$ python -q
>>> import numpy as np
>>> import numpy.linalg as la
>>> np.set_printoptions(precision=2, suppress=True, linewidth=160, legacy="1.25")
>>> sig = 5 * 0.5 ** np.arange(3)
>>> O, _ = la.qr(np.array([[1.4, 1.7, 0.0], [0.9, 0.8, 1.3], [-1.2, 1.7, 0.5]]))
>>> rng = np.random.default_rng(1609)
>>> m1 = rng.normal(size=(11, 3)) * sig @ O
>>> print(m1)
[[ 3.23  3.93 -4.8 ]
 [-3.6  -0.04 -2.32]
 [-5.35 -3.75  1.35]
 [-0.76  0.96  5.14]
 [ 0.5  -2.02  1.77]
 [-0.96 -3.29  7.87]
 [ 9.55  5.91 -3.14]
 [ 0.09 -0.28  1.11]
 [-0.05 -4.47  1.21]
 [-3.79 -3.46  8.23]
 [ 2.43  1.54 -0.2 ]]
>>> Xs = m1 - m1.mean(axis=0)
>>> U, sig, Vh = la.svd(Xs, full_matrices=False)
>>> print(np.abs(Vh[0]).argmax())
2
>>> print((np.sign(U[:, 0]) == np.sign(U[0, 0])).astype(int))
[1 1 0 0 0 0 1 1 0 0 1]
>>> print(np.abs(U[:, 0]).argmax())
6
>>> print(np.searchsorted(np.cumsum(sig ** 2) / (sig ** 2).sum(), 0.9) + 1)
2
>>> print(la.matrix_rank(Xs))
3
>>> print(np.abs(Vh[-1]))
[0.5  0.84 0.22]
>>> print(sig ** 2 / (sig ** 2).sum())
[0.76 0.19 0.05]
>>> print(np.round(Xs.mean(axis=0), 2) + 0)
[0. 0. 0.]
>>> x0 = np.array([4, 0, 2])
>>> h = np.maximum(m1 @ x0, 0)
>>> print(m1.T @ h)
[319.6  157.75  38.32]
>>> print(np.flatnonzero(h > 1e-9))
[ 0  3  4  5  6  7  8  9 10]
>>> print(h)
[ 3.33  0.    0.    7.22  5.53 11.89 31.94  2.57  2.21  1.27  9.32]
>>> print(m1 * (h > 1e-9)[:, None])
[[ 3.23  3.93 -4.8 ]
 [-0.   -0.   -0.  ]
 [-0.   -0.    0.  ]
 [-0.76  0.96  5.14]
 [ 0.5  -2.02  1.77]
 [-0.96 -3.29  7.87]
 [ 9.55  5.91 -3.14]
 [ 0.09 -0.28  1.11]
 [-0.05 -4.47  1.21]
 [-3.79 -3.46  8.23]
 [ 2.43  1.54 -0.2 ]]
>>> print(np.maximum(m1 @ x0, 0) - np.maximum(-m1 @ x0, 0))
[  3.33 -19.05 -18.72   7.22   5.53  11.89  31.94   2.57   2.21   1.27   9.32]
>>> U, sig = la.svd(m1)
Traceback (most recent call last):
  File "<python-input-25>", line 1, in <module>
    U, sig = la.svd(m1)
    ^^^^^^
ValueError: too many values to unpack (expected 2)
>>> U, sig, Vh = la.svd(m1, full_matrices=False)
>>> print(np.round(np.sqrt((sig ** 2).sum()), 2), round(float(la.norm(m1)), 2))
21.95 21.95
>>> print(sig)
[18.98  9.94  4.78]
>>> print(np.abs(Vh[0]))
[0.57 0.51 0.64]
>>> print(sig / sig[0])
[1.   0.52 0.25]
>>> print(np.abs(U[:, 0]).round(6).argmax())
6
>>> Xs = (m1 - m1.mean(axis=0)) / m1.std(axis=0)
>>> print(np.argwhere(np.abs(Xs) > 2))
[[6 0]]
>>> beta = la.lstsq(np.delete(Xs, 1, axis=1), Xs[:, 1])[0]
>>> print(round(float(1 - np.var(Xs[:, 1] - np.delete(Xs, 1, axis=1) @ beta)), 2))
0.72
>>> print(np.abs(beta).argmax())
0
